$ python -q
>>> import numpy as np
>>> from numpy import linalg as LA
>>> np.set_printoptions(suppress=True, linewidth=200)
>>> def tidy(a):
...     return np.round(a, 3) + 0
... 
>>> K = np.load("w.npy")
>>> tidy(K)
array([[-0.149, -0.332,  0.197,  0.018,  0.743, -0.526],
       [-0.399, -0.251,  0.59 , -0.289,  0.072,  0.585],
       [ 0.797, -0.132, -0.029, -0.107,  0.405,  0.414],
       [ 0.   , -0.634, -0.399, -0.596, -0.257, -0.133],
       [-0.349, -0.281, -0.572,  0.481,  0.245,  0.426],
       [-0.249,  0.574, -0.356, -0.564,  0.391,  0.109]])
>>> x = np.array([1, 0, 1, 4, 0, 4])
>>> tidy(np.abs(LA.eigvals(K)))
array([1., 1., 1., 1., 1., 1.])
>>> 6 - LA.matrix_rank(K - np.eye(6), tol=1e-8)
np.int64(1)
>>> x = np.array([1, 1, 1, 0, 0, -1])
>>> target = K @ x
>>> tidy(target)
array([ 0.242, -0.645,  0.222, -0.9  , -1.627, -0.14 ])
>>> tidy(LA.solve(K, target + K[:, 3]))
array([ 1.,  1.,  1.,  1.,  0., -1.])
>>> tidy(LA.solve(K, target))
array([ 1.,  1.,  1.,  0.,  0., -1.])
>>> tidy(LA.solve(K, K[:, 5]))
array([0., 0., 0., 0., 0., 1.])
>>> print(tidy(LA.solve(K.T, K[4])))
[0. 0. 0. 0. 1. 0.]
>>> Q, V = LA.qr(K[:, :5])[0], LA.qr(K[:, 5:])[0]
>>> sigma = LA.svd(Q.T @ V, compute_uv=False)
>>> tidy(LA.norm(Q @ Q.T - V @ V.T, 2))
np.float64(1.0)
>>> print(tidy(np.degrees(np.arccos(sigma.clip(0, 1)))))
[90.]
>>> (sigma > 0.9).sum()
np.int64(0)
>>> Q, r_ = LA.qr(K)
>>> np.allclose(r_.T @ r_, K.T @ K)
True
>>> tidy(np.trace(Q @ Q.T))
np.float64(6.0)
>>> print(tidy(Q.T @ Q))
[[1. 0. 0. 0. 0. 0.]
 [0. 1. 0. 0. 0. 0.]
 [0. 0. 1. 0. 0. 0.]
 [0. 0. 0. 1. 0. 0.]
 [0. 0. 0. 0. 1. 0.]
 [0. 0. 0. 0. 0. 1.]]
>>> X = np.loadtxt("x.csv", delimiter=",")
>>> X
array([[ 3.,  4.,  5.],
       [ 6.,  7.,  8.],
       [ 9., 10., 11.],
       [12., 13., 14.]])
>>> # rank 2
>>> Uu, sigma, Vh = LA.svd(X)
>>> tidy(sigma)
array([31.764,  1.035,  0.   ])
>>> M2 = Uu[:, :2] @ np.diag(sigma[:2]) @ Vh[:2]
>>> tidy(M2)
array([[ 3.,  4.,  5.],
       [ 6.,  7.,  8.],
       [ 9., 10., 11.],
       [12., 13., 14.]])
>>> LA.matrix_rank(M2)
np.int64(2)
>>> [round(float(x), 3) for x in LA.svd(M2, compute_uv=False)[:3]]
[31.764, 1.035, 0.0]
>>> print(tidy(LA.norm(M2, 2) / LA.norm(M2)))
0.999
>>> print(LA.matrix_rank(M2, rtol=0.1))
1
>>> M2 = np.array([[3, 2, 3], [1, 2, 0], [0, 0, 3], [1, 2, 2]])
>>> Z = np.array([[-1, 2, 0, 0, 2], [1, -2, 2, 1, 2], [0, 2, 2, 2, -2]])
>>> arr = M2 @ Z
>>> arr
array([[-1,  8, 10,  8,  4],
       [ 1, -2,  4,  2,  6],
       [ 0,  6,  6,  6, -6],
       [ 1,  2,  8,  6,  2]])
>>> t = np.radians(72)
>>> r_ = np.eye(5)
>>> r_[2, 2] = r_[3, 3] = np.cos(t)
>>> r_[2, 3], r_[3, 2] = -np.sin(t), np.sin(t)
>>> tidy(r_)
array([[ 1.   ,  0.   ,  0.   ,  0.   ,  0.   ],
       [ 0.   ,  1.   ,  0.   ,  0.   ,  0.   ],
       [ 0.   ,  0.   ,  0.309, -0.951,  0.   ],
       [ 0.   ,  0.   ,  0.951,  0.309,  0.   ],
       [ 0.   ,  0.   ,  0.   ,  0.   ,  1.   ]])
>>> M2 = arr @ r_.T
>>> tidy(LA.svd(arr, compute_uv=False)), tidy(LA.svd(M2, compute_uv=False))
(array([20.982, 10.179,  3.893,  0.   ]), array([20.982, 10.179,  3.893,  0.   ]))
>>> M2 = np.array([[2, 2], [3, 1], [1, 4], [2, 4], [2, 3]])
>>> print(np.einsum("ij->j", arr))
[ 1 14 28 22  6]
>>> np.vstack([arr, M2.T]).shape
(6, 5)
>>> print(M2.T @ arr.T)
[[56 16 24 32]
 [90 42 36 66]]
>>> M2 @ arr
Traceback (most recent call last):
  File "<python-input-51>", line 1, in <module>
    M2 @ arr
    ~~~^~~~~
ValueError: matmul: Input operand 1 has a mismatch in its core dimension 0, with gufunc signature (n?,k),(k,m?)->(n?,m?) (size 4 is different from 2)
>>> LA.matrix_rank(arr @ M2)
np.int64(2)
>>> mat = np.diag(np.array([2, 3, 5, 1, 3])) + 4 * np.eye(5, k=1) + 4 * np.eye(5, k=-1)
>>> print(mat)
[[2. 4. 0. 0. 0.]
 [4. 3. 4. 0. 0.]
 [0. 4. 5. 4. 0.]
 [0. 0. 4. 1. 4.]
 [0. 0. 0. 4. 3.]]
>>> tidy(LA.det(mat[::-1]))
np.float64(1546.0)
>>> print(np.einsum("ii->", mat))
14.0
>>> tidy(LA.eigvals(mat).sum().real)
np.float64(14.0)
>>> tidy(np.poly(mat))
array([    1.,   -14.,    10.,   344.,  -395., -1546.])
>>> tidy(LA.det(2 * mat)), tidy(LA.det(mat))
(np.float64(49472.0), np.float64(1546.0))
>>> np.einsum("ij,ji->", mat, mat)
np.float64(176.0)
>>> tidy(LA.det(mat.T))
np.float64(1546.0)
>>> data = np.loadtxt("test5.csv", delimiter=",")
>>> tidy(data)
array([[ 0.5  ,  0.866],
       [-0.866,  0.5  ]])
>>> # orthonormal columns
>>> tidy(LA.norm(data, "nuc"))
np.float64(2.0)
>>> tidy(LA.norm(data, axis=0))
array([1., 1.])
>>> J = np.loadtxt("dump.csv", delimiter=",")
>>> print(J)
[[ -7.252  -3.625  -8.523   0.053  -1.225]
 [ 13.133   6.625  15.428   0.022   2.186]
 [  1.851   0.96    2.232   0.14    0.294]
 [ -8.427  -4.155  -9.863  -0.053  -1.467]
 [ -2.526  -1.275  -2.963   0.074  -0.398]
 [ -8.974  -4.442 -10.443  -0.108  -1.487]
 [ 11.266   5.59   13.264  -0.052   1.884]
 [  9.951   4.95   11.526   0.015   1.651]
 [  7.987   4.115   9.392   0.014   1.32 ]
 [  3.182   1.529   3.71   -0.075   0.521]
 [ -2.668  -1.271  -3.205   0.021  -0.436]
 [  0.922   0.531   1.168  -0.024   0.126]
 [ -6.276  -3.129  -7.354   0.034  -1.018]
 [ -1.059  -0.564  -1.202   0.06   -0.203]
 [ -3.65   -1.768  -4.039  -0.074  -0.618]
 [-11.994  -6.044 -14.008  -0.043  -1.973]
 [ -5.407  -2.74   -6.288   0.084  -0.883]
 [-12.906  -6.478 -15.044  -0.056  -2.131]
 [  8.798   4.436  10.283   0.002   1.477]
 [ -3.738  -1.88   -4.276  -0.038  -0.645]
 [-12.834  -6.406 -14.902   0.101  -2.118]
 [ -7.686  -3.878  -9.037   0.067  -1.207]
 [  8.133   4.147   9.515  -0.022   1.424]
 [ -0.148  -0.087  -0.169   0.002  -0.077]
 [  1.986   0.916   2.201  -0.074   0.352]
 [  5.244   2.616   6.13    0.031   0.908]
 [  1.138   0.509   1.264   0.03    0.146]]
>>> Q, r_ = LA.qr(J)
>>> tidy(abs(r_[0, 0])), tidy(LA.norm(J[:, 0]))
(np.float64(38.753), np.float64(38.753))
>>> tidy(np.abs(np.diag(r_)))
array([38.753,  0.257,  0.353,  0.313,  0.161])
>>> tidy(Q @ r_)
array([[ -7.252,  -3.625,  -8.523,   0.053,  -1.225],
       [ 13.133,   6.625,  15.428,   0.022,   2.186],
       [  1.851,   0.96 ,   2.232,   0.14 ,   0.294],
       [ -8.427,  -4.155,  -9.863,  -0.053,  -1.467],
       [ -2.526,  -1.275,  -2.963,   0.074,  -0.398],
       [ -8.974,  -4.442, -10.443,  -0.108,  -1.487],
       [ 11.266,   5.59 ,  13.264,  -0.052,   1.884],
       [  9.951,   4.95 ,  11.526,   0.015,   1.651],
       [  7.987,   4.115,   9.392,   0.014,   1.32 ],
       [  3.182,   1.529,   3.71 ,  -0.075,   0.521],
       [ -2.668,  -1.271,  -3.205,   0.021,  -0.436],
       [  0.922,   0.531,   1.168,  -0.024,   0.126],
       [ -6.276,  -3.129,  -7.354,   0.034,  -1.018],
       [ -1.059,  -0.564,  -1.202,   0.06 ,  -0.203],
       [ -3.65 ,  -1.768,  -4.039,  -0.074,  -0.618],
       [-11.994,  -6.044, -14.008,  -0.043,  -1.973],
       [ -5.407,  -2.74 ,  -6.288,   0.084,  -0.883],
       [-12.906,  -6.478, -15.044,  -0.056,  -2.131],
       [  8.798,   4.436,  10.283,   0.002,   1.477],
       [ -3.738,  -1.88 ,  -4.276,  -0.038,  -0.645],
       [-12.834,  -6.406, -14.902,   0.101,  -2.118],
       [ -7.686,  -3.878,  -9.037,   0.067,  -1.207],
       [  8.133,   4.147,   9.515,  -0.022,   1.424],
       [ -0.148,  -0.087,  -0.169,   0.002,  -0.077],
       [  1.986,   0.916,   2.201,  -0.074,   0.352],
       [  5.244,   2.616,   6.13 ,   0.031,   0.908],
       [  1.138,   0.509,   1.264,   0.03 ,   0.146]])
>>> print(tidy(Q.T @ Q))
[[1. 0. 0. 0. 0.]
 [0. 1. 0. 0. 0.]
 [0. 0. 1. 0. 0.]
 [0. 0. 0. 1. 0.]
 [0. 0. 0. 0. 1.]]
>>> rng = np.random.default_rng(44017)
>>> idx = rng.permutation(5)
>>> M2 = J[:, idx] * rng.choice([-1, 1], 5)
>>> M2
array([[ -3.625,  -8.523,   7.252,   1.225,  -0.053],
       [  6.625,  15.428, -13.133,  -2.186,  -0.022],
       [  0.96 ,   2.232,  -1.851,  -0.294,  -0.14 ],
       [ -4.155,  -9.863,   8.427,   1.467,   0.053],
       [ -1.275,  -2.963,   2.526,   0.398,  -0.074],
       [ -4.442, -10.443,   8.974,   1.487,   0.108],
       [  5.59 ,  13.264, -11.266,  -1.884,   0.052],
       [  4.95 ,  11.526,  -9.951,  -1.651,  -0.015],
       [  4.115,   9.392,  -7.987,  -1.32 ,  -0.014],
       [  1.529,   3.71 ,  -3.182,  -0.521,   0.075],
       [ -1.271,  -3.205,   2.668,   0.436,  -0.021],
       [  0.531,   1.168,  -0.922,  -0.126,   0.024],
       [ -3.129,  -7.354,   6.276,   1.018,  -0.034],
       [ -0.564,  -1.202,   1.059,   0.203,  -0.06 ],
       [ -1.768,  -4.039,   3.65 ,   0.618,   0.074],
       [ -6.044, -14.008,  11.994,   1.973,   0.043],
       [ -2.74 ,  -6.288,   5.407,   0.883,  -0.084],
       [ -6.478, -15.044,  12.906,   2.131,   0.056],
       [  4.436,  10.283,  -8.798,  -1.477,  -0.002],
       [ -1.88 ,  -4.276,   3.738,   0.645,   0.038],
       [ -6.406, -14.902,  12.834,   2.118,  -0.101],
       [ -3.878,  -9.037,   7.686,   1.207,  -0.067],
       [  4.147,   9.515,  -8.133,  -1.424,   0.022],
       [ -0.087,  -0.169,   0.148,   0.077,  -0.002],
       [  0.916,   2.201,  -1.986,  -0.352,   0.074],
       [  2.616,   6.13 ,  -5.244,  -0.908,  -0.031],
       [  0.509,   1.264,  -1.138,  -0.146,  -0.03 ]])
>>> Uu, _, Vh = LA.svd(J.T @ M2)
>>> idx
array([1, 2, 0, 4, 3])
>>> tidy(LA.lstsq(J, M2)[0])
array([[ 0.,  0., -1.,  0.,  0.],
       [ 1.,  0.,  0.,  0.,  0.],
       [ 0.,  1.,  0.,  0.,  0.],
       [ 0.,  0.,  0.,  0., -1.],
       [ 0.,  0.,  0., -1.,  0.]])
>>> Xc = J - J.mean(axis=0)
>>> V = LA.svd(Xc)[2][:1]
>>> M2 = Xc - Xc @ V.T @ V
>>> tidy((Xc @ V.T).std(axis=0))
array([12.055])
>>> tidy(LA.norm(M2) / LA.norm(Xc))
np.float64(0.008)
>>> tidy(M2.std(axis=0))
array([0.037, 0.041, 0.033, 0.06 , 0.032])
>>> tidy(np.cov(Xc @ V.T, rowvar=False))
np.float64(150.91)
>>> feats = np.loadtxt("mat.csv", delimiter=",")
>>> feats
array([[ 6., -9.,  0., -3.,  0.],
       [-9.,  6.,  0.,  3.,  0.],
       [ 0.,  0., -3.,  0.,  0.],
       [-3.,  3.,  0., -2.,  0.],
       [ 0.,  0.,  0.,  0., -3.]])
>>> # 3 groups of indices that never mix
>>> idx = rng.permutation(6)
>>> M2 = K[:, idx] * rng.choice([-1, 1], 6)
>>> tidy(M2)
array([[ 0.018,  0.149, -0.332,  0.526,  0.743,  0.197],
       [-0.289,  0.399, -0.251, -0.585,  0.072,  0.59 ],
       [-0.107, -0.797, -0.132, -0.414,  0.405, -0.029],
       [-0.596,  0.   , -0.634,  0.133, -0.257, -0.399],
       [ 0.481,  0.349, -0.281, -0.426,  0.245, -0.572],
       [-0.564,  0.249,  0.574, -0.109,  0.391, -0.356]])
>>> Uu, _, Vh = LA.svd(K.T @ M2)
>>> tidy(Uu @ Vh)
array([[ 0., -1.,  0.,  0.,  0.,  0.],
       [ 0.,  0.,  1.,  0.,  0.,  0.],
       [ 0.,  0.,  0.,  0.,  0.,  1.],
       [ 1.,  0.,  0.,  0.,  0.,  0.],
       [ 0.,  0.,  0.,  0.,  1.,  0.],
       [ 0.,  0.,  0., -1.,  0.,  0.]])
>>> A = np.load("case8.npy")
>>> tidy(A)
array([[ 0.395, -0.059, -0.122, -0.061,  0.163,  0.436],
       [-0.059,  0.994, -0.012, -0.006,  0.016,  0.042],
       [-0.122, -0.012,  0.975, -0.012,  0.033,  0.088],
       [-0.061, -0.006, -0.012,  0.994,  0.016,  0.044],
       [ 0.163,  0.016,  0.033,  0.016,  0.956, -0.117],
       [ 0.436,  0.042,  0.088,  0.044, -0.117,  0.685]])
>>> [round(float(x), 3) for x in LA.svd(A, compute_uv=False)[:3]]
[1.0, 1.0, 1.0]
>>> LA.cond(A) > 100
np.True_
>>> np.argsort(-LA.norm(A, axis=0).round(6), kind="stable")[:3]
array([1, 3, 2])
>>> tidy(LA.norm(A, 2) / LA.norm(A))
np.float64(0.447)
>>> LA.matrix_rank(A, rtol=0.1)
np.int64(5)
>>> f = np.array([1, 9, -7])
>>> tidy(np.polyval(f, A[3]))
array([-7.543, -7.053, -7.11 ,  2.933, -6.853, -6.604])
>>> Uu, sigma, Vh = LA.svd(A)
>>> V = Vh[:(sigma > 1e-8).sum()]
>>> x = A[5] + 3 * A[4] + rng.integers(2) * np.eye(6)[1]
>>> tidy(x)
array([0.925, 1.09 , 0.187, 0.093, 2.751, 0.333])
>>> tidy(LA.norm(x - V.T @ V @ x))
np.float64(0.076)
>>> print(np.allclose(V.T @ V @ x, x))
False
